$ python3 -q
>>> import numpy as np
>>> np.set_printoptions(precision=3, suppress=True, linewidth=200)
>>> E = np.loadtxt("m.csv", delimiter=",")
>>> E
array([[-1.,  1.,  0., -5.],
       [ 1., -1.,  1.,  0.],
       [ 0.,  1., -1.,  1.],
       [-5.,  0.,  1., -1.]])
>>> w, evecs = np.linalg.eig(E)
>>> print(np.sort(np.linalg.eigvals(np.linalg.inv(E))))
[-0.462 -0.162  0.24   6.162]
>>> w
array([-6.162,  4.162, -2.162,  0.162])
>>> round(float(np.prod(w)), 3)
9.0
>>> np.round(E @ evecs[:, 0] - w[0] * evecs[:, 0], 3) + 0
array([0., 0., 0., 0.])
>>> X = np.loadtxt("data.csv", delimiter=",")
>>> X
array([[  0.,   1.,   0.],
       [ -2.,  -2.,   3.],
       [  0.,   0.,   6.],
       [  2.,  -3.,   3.],
       [  4.,  -1.,   3.],
       [  4.,   0.,   0.],
       [  5.,   3.,  -1.],
       [  3.,   1.,   1.],
       [  0.,   2.,   4.],
       [  1.,   0.,   6.],
       [  2.,  -2.,   9.],
       [  1.,  -3.,   9.],
       [  1.,  -6.,  11.],
       [  3.,  -5.,  12.],
       [  1.,  -7.,  10.],
       [ -2.,  -9.,  12.],
       [ -1.,  -8.,  13.],
       [  0.,  -8.,  16.],
       [ -2.,  -8.,  17.],
       [ -4., -10.,  17.],
       [ -5.,  -8.,  20.],
       [ -2.,  -5.,  18.],
       [  1.,  -6.,  19.],
       [ -2.,  -8.,  20.],
       [ -3., -11.,  20.],
       [ -6., -10.,  19.],
       [ -4.,  -8.,  22.]])
>>> rng = np.random.default_rng(65591)
>>> out = X + rng.integers(-2, 3, (27, 1)) @ rng.integers(-2, 3, (1, 3))
>>> out
array([[  2.,   1.,   1.],
       [ -2.,  -2.,   3.],
       [ -2.,   0.,   5.],
       [  0.,  -3.,   2.],
       [  0.,  -1.,   1.],
       [  0.,   0.,  -2.],
       [  3.,   3.,  -2.],
       [  3.,   1.,   1.],
       [ -2.,   2.,   3.],
       [  5.,   0.,   8.],
       [  4.,  -2.,  10.],
       [  1.,  -3.,   9.],
       [  3.,  -6.,  12.],
       [  3.,  -5.,  12.],
       [  5.,  -7.,  12.],
       [  2.,  -9.,  14.],
       [  3.,  -8.,  15.],
       [  0.,  -8.,  16.],
       [  2.,  -8.,  19.],
       [  0., -10.,  19.],
       [ -5.,  -8.,  20.],
       [ -4.,  -5.,  17.],
       [  1.,  -6.,  19.],
       [  2.,  -8.,  22.],
       [ -1., -11.,  21.],
       [ -4., -10.,  20.],
       [  0.,  -8.,  24.]])
>>> out - X
array([[ 2.,  0.,  1.],
       [ 0.,  0.,  0.],
       [-2.,  0., -1.],
       [-2.,  0., -1.],
       [-4.,  0., -2.],
       [-4.,  0., -2.],
       [-2.,  0., -1.],
       [ 0.,  0.,  0.],
       [-2.,  0., -1.],
       [ 4.,  0.,  2.],
       [ 2.,  0.,  1.],
       [ 0.,  0.,  0.],
       [ 2.,  0.,  1.],
       [ 0.,  0.,  0.],
       [ 4.,  0.,  2.],
       [ 4.,  0.,  2.],
       [ 4.,  0.,  2.],
       [ 0.,  0.,  0.],
       [ 4.,  0.,  2.],
       [ 4.,  0.,  2.],
       [ 0.,  0.,  0.],
       [-2.,  0., -1.],
       [ 0.,  0.,  0.],
       [ 4.,  0.,  2.],
       [ 2.,  0.,  1.],
       [ 2.,  0.,  1.],
       [ 4.,  0.,  2.]])
>>> np.abs(out - X).sum(axis=1)
array([3., 0., 3., 3., 6., 6., 3., 0., 3., 6., 3., 0., 3., 0., 6., 6., 6., 0., 6., 6., 0., 3., 0., 6., 3., 3., 6.])
>>> np.round(np.linalg.svd(out - X, compute_uv=False), 3) + 0
array([15.811,  0.   ,  0.   ])
>>> cen = X - X.mean(axis=0)
>>> Uu, sigma, Vh = np.linalg.svd(cen, full_matrices=False)
>>> print(Vh[0] * np.sign(Vh[0, np.abs(Vh[0]).argmax()]))
[-0.259 -0.453  0.853]
>>> np.abs(Uu[:, 0]).argmax()
np.int64(6)
>>> sigma
array([43.922,  9.49 ,  8.673])
>>> round(float((sigma ** 2).sum() ** 2 / (sigma ** 4).sum()), 3)
1.174
>>> np.round(cen.mean(axis=0), 3) + 0
array([0., 0., 0.])
>>> np.abs(Vh[0]).argmax()
np.int64(2)
>>> cen = X - X.mean(axis=0)
>>> evecs = np.linalg.svd(cen)[2][:1]
>>> out = cen - cen @ evecs.T @ evecs
>>> (cen @ evecs.T).std(axis=0)
array([8.453])
>>> print(np.linalg.norm(out, axis=1).round(6).argmax())
22
>>> np.diag(evecs.T @ evecs)
array([0.067, 0.205, 0.728])
>>> print(round(float(np.linalg.norm(out) / np.linalg.norm(cen)), 3))
0.281
>>> print(out.std(axis=0))
[1.727 1.509 0.928]
>>> D = np.linalg.norm(X[:, None] - X[None], axis=-1)
>>> D.mean(axis=1).argmax()
np.int64(6)
>>> D[15].round(6).argsort(kind="stable")[:4]
array([15, 16, 14, 12])
>>> print(D[:5, :5])
[[0.    4.69  6.083 5.385 5.385]
 [4.69  0.    4.123 4.123 6.083]
 [6.083 4.123 0.    4.69  5.099]
 [5.385 4.123 4.69  0.    2.828]
 [5.385 6.083 5.099 2.828 0.   ]]
>>> np.flatnonzero(D[15] < D.mean() / 2)
array([12, 14, 15, 16, 17, 18])
>>> (D + 1e9 * np.eye(27)).round(6).argmin(axis=1)
array([ 7,  2,  9,  4,  3,  7,  5,  5,  2,  2, 11, 10, 14, 12, 12, 16, 15, 18, 17, 18, 26, 18, 21, 26, 23, 20, 20])
>>> D.shape
(27, 27)
>>> out = np.c_[X[:, :1] @ np.array([[2]]), np.array([2, 3, 3, 0, -3, 1, -1, 3, 1, 1, -1, -1, -2, -2, 0, -1, -2, 1, -3, 1, 0, 1, 3, 3, -3, 1, 0])]
>>> out
array([[  0.,   2.],
       [ -4.,   3.],
       [  0.,   3.],
       [  4.,   0.],
       [  8.,  -3.],
       [  8.,   1.],
       [ 10.,  -1.],
       [  6.,   3.],
       [  0.,   1.],
       [  2.,   1.],
       [  4.,  -1.],
       [  2.,  -1.],
       [  2.,  -2.],
       [  6.,  -2.],
       [  2.,   0.],
       [ -4.,  -1.],
       [ -2.,  -2.],
       [  0.,   1.],
       [ -4.,  -3.],
       [ -8.,   1.],
       [-10.,   0.],
       [ -4.,   1.],
       [  2.,   3.],
       [ -4.,   3.],
       [ -6.,  -3.],
       [-12.,   1.],
       [ -8.,   0.]])
>>> print(np.linalg.matrix_rank(out))
2
>>> np.round(np.linalg.lstsq(X, out[:, 0])[0], 3) + 0
array([2., 0., 0.])
>>> np.linalg.matrix_rank(np.c_[X, out])
np.int64(4)
>>> J = np.array([[-0.36, 0.72, -0.94, 3.77],
...     [-1.32, 0.36, 1.62, -0.87],
...     [-1.48, 1.32, -0.22, 4.93]])
>>> Uu, sigma, Vh = np.linalg.svd(J)
>>> print(np.argmax(sigma[:-1] / (sigma[1:] + 1e-6)) + 1)
2
>>> out = Uu[:, :2] @ np.diag(sigma[:2]) @ Vh[:2]
>>> print(np.linalg.matrix_rank(out))
2
>>> print(round(float(np.abs(J - out).max()), 3))
0.0
>>> np.round(np.linalg.norm(J - out, 2), 3), np.round(sigma[2], 3)
(np.float64(0.0), np.float64(0.0))
>>> round(float(np.linalg.norm(J - out) / np.linalg.norm(J)), 3)
0.0
>>> np.round(np.linalg.norm(J, 2) / np.linalg.norm(J), 3)
np.float64(0.942)
>>> np.argsort(-np.linalg.norm(J, axis=0).round(6), kind="stable")[:3]
array([3, 0, 2])
>>> x0 = np.array([-1, 2, 1, -1])
>>> y = E @ x0
>>> c, lr = np.zeros(4), 1 / np.linalg.norm(E, 2) ** 2
>>> for i in range(6):
...     c -= lr * E.T @ (E @ c - y)
...     if i % 1 == 0: print(i, round(np.linalg.norm(E @ c - y), 3))
... 
0 1.382
1 1.207
2 1.064
3 0.943
4 0.839
5 0.75
>>> print(np.round(np.linalg.cond(E), 3))
37.974
>>> x0 = np.array([-4, -3, 4, 0])
>>> print(np.einsum("ij,j->i", J, x0))
[-4.48 10.68  1.08]
>>> print(np.sign((J @ x0).round(6)))
[-1.  1.  1.]
>>> J @ (2 * x0)
array([-8.96, 21.36,  2.16])
>>> J @ np.ones(4)
array([ 3.19, -0.21,  4.55])
>>> np.linalg.norm(J @ x0) <= np.linalg.norm(J, 2) * np.linalg.norm(x0) + 1e-9
np.True_
>>> out = np.array([[-3, 3], [-1, 2], [1, 2]])
>>> F = np.tile(out, (2, 3))
>>> print(F)
[[-3  3 -3  3 -3  3]
 [-1  2 -1  2 -1  2]
 [ 1  2  1  2  1  2]
 [-3  3 -3  3 -3  3]
 [-1  2 -1  2 -1  2]
 [ 1  2  1  2  1  2]]
>>> print(np.linalg.cond(F) > 100)
True
>>> [round(float(x), 3) for x in np.linalg.svd(F, compute_uv=False)[:3]]
[11.871, 5.204, 0.0]
>>> np.argsort(-np.linalg.norm(F, axis=0).round(6), kind="stable")[:3]
array([1, 3, 5])
>>> feats = np.array([[4, 4, 6], [4, 6, 6], [6, 6, 9]])
>>> feats
array([[4, 4, 6],
       [4, 6, 6],
       [6, 6, 9]])
>>> out = feats / np.sqrt((feats ** 2).mean(axis=1, keepdims=True))
>>> np.linalg.norm(out, axis=1)
array([1.732, 1.732, 1.732])
>>> out[1]
array([0.739, 1.108, 1.108])
>>> np.linalg.matrix_rank(out) == np.linalg.matrix_rank(feats)
np.True_
